In [1]: import numpy as np

In [2]: from numpy import linalg as LA

In [3]: np.set_printoptions(precision=1, suppress=True, linewidth=160)

In [4]: W0 = np.loadtxt("w.csv", delimiter=",")

In [5]: print(W0)
[[ 1.   0.   0.   0.   0.   0.   0.   0. ]
 [ 0.   1.   0.   0.   0.   0.   0.   0. ]
 [ 0.   0.   1.   0.   0.   0.   0.   0. ]
 [ 0.   0.   0.  -0.7  0.  -0.7  0.   0. ]
 [ 0.   0.   0.   0.   1.   0.   0.   0. ]
 [ 0.   0.   0.   0.7  0.  -0.7  0.   0. ]
 [ 0.   0.   0.   0.   0.   0.   1.   0. ]
 [ 0.   0.   0.   0.   0.   0.   0.   1. ]]

In [6]: # orthonormal columns

In [7]: print(np.diff(W0, axis=0))
[[-1.   1.   0.   0.   0.   0.   0.   0. ]
 [ 0.  -1.   1.   0.   0.   0.   0.   0. ]
 [ 0.   0.  -1.  -0.7  0.  -0.7  0.   0. ]
 [ 0.   0.   0.   0.7  1.   0.7  0.   0. ]
 [ 0.   0.   0.   0.7 -1.  -0.7  0.   0. ]
 [ 0.   0.   0.  -0.7  0.   0.7  1.   0. ]
 [ 0.   0.   0.   0.   0.   0.  -1.   1. ]]

In [8]: print(np.abs(W0).max())
1.0

In [9]: print(np.round(W0.sum(axis=0), 1) + 0)
[ 1.   1.   1.   0.   1.  -1.4  1.   1. ]

In [10]: print(np.count_nonzero(W0))
10

In [11]: print(W0 - W0[0])
[[ 0.   0.   0.   0.   0.   0.   0.   0. ]
 [-1.   1.   0.   0.   0.   0.   0.   0. ]
 [-1.   0.   1.   0.   0.   0.   0.   0. ]
 [-1.   0.   0.  -0.7  0.  -0.7  0.   0. ]
 [-1.   0.   0.   0.   1.   0.   0.   0. ]
 [-1.   0.   0.   0.7  0.  -0.7  0.   0. ]
 [-1.   0.   0.   0.   0.   0.   1.   0. ]
 [-1.   0.   0.   0.   0.   0.   0.   1. ]]

In [12]: print(LA.svd(W0, compute_uv=False))
[1. 1. 1. 1. 1. 1. 1. 1.]

In [13]: print(LA.matrix_rank(W0))
8

In [14]: u, g = W0[5], W0[3]

In [15]: print(u @ g)
0.0

In [16]: p = (u @ g) / (u @ u) * u

In [17]: print(np.outer(u, g))
[[ 0.   0.   0.  -0.   0.  -0.   0.   0. ]
 [ 0.   0.   0.  -0.   0.  -0.   0.   0. ]
 [ 0.   0.   0.  -0.   0.  -0.   0.   0. ]
 [ 0.   0.   0.  -0.5  0.  -0.5  0.   0. ]
 [ 0.   0.   0.  -0.   0.  -0.   0.   0. ]
 [-0.  -0.  -0.   0.5 -0.   0.5 -0.  -0. ]
 [ 0.   0.   0.  -0.   0.  -0.   0.   0. ]
 [ 0.   0.   0.  -0.   0.  -0.   0.   0. ]]

In [18]: print(LA.matrix_rank(np.outer(u, g)))
1

In [19]: print(p)
[ 0.  0.  0.  0.  0. -0.  0.  0.]

In [20]: print(np.sort(LA.eigvals(W0).real))
[-0.7 -0.7  1.   1.   1.   1.   1.   1. ]

In [21]: print(np.round(W0 @ W0, 1) + 0)
[[ 1.  0.  0.  0.  0.  0.  0.  0.]
 [ 0.  1.  0.  0.  0.  0.  0.  0.]
 [ 0.  0.  1.  0.  0.  0.  0.  0.]
 [ 0.  0.  0.  0.  0.  1.  0.  0.]
 [ 0.  0.  0.  0.  1.  0.  0.  0.]
 [ 0.  0.  0. -1.  0.  0.  0.  0.]
 [ 0.  0.  0.  0.  0.  0.  1.  0.]
 [ 0.  0.  0.  0.  0.  0.  0.  1.]]

In [22]: print(np.flatnonzero(LA.matrix_power((W0 != 0) + (W0.T != 0) + np.eye(8), 8)[4]))
[4]

In [23]: print((W0 != 0).astype(int))
[[1 0 0 0 0 0 0 0]
 [0 1 0 0 0 0 0 0]
 [0 0 1 0 0 0 0 0]
 [0 0 0 1 0 1 0 0]
 [0 0 0 0 1 0 0 0]
 [0 0 0 1 0 1 0 0]
 [0 0 0 0 0 0 1 0]
 [0 0 0 0 0 0 0 1]]

In [24]: print(LA.norm(W0, axis=1))
[1. 1. 1. 1. 1. 1. 1. 1.]

In [25]: print(W0[2] @ W0[4])
0.0

In [26]: print(LA.norm(W0, axis=1).argmax())
0

In [27]: vec = np.array([5, 7, 2, 0, 9, 6, 7, 4])

In [28]: print(round(LA.norm(vec), 1), round(float(LA.norm(W0 @ vec)), 1))
16.1 16.1

In [29]: print(8 - LA.matrix_rank(W0 - np.eye(8), tol=1e-8))
6

In [30]: print(np.round(W0.T @ (W0 @ vec), 1) + 0)
[5. 7. 2. 0. 9. 6. 7. 4.]
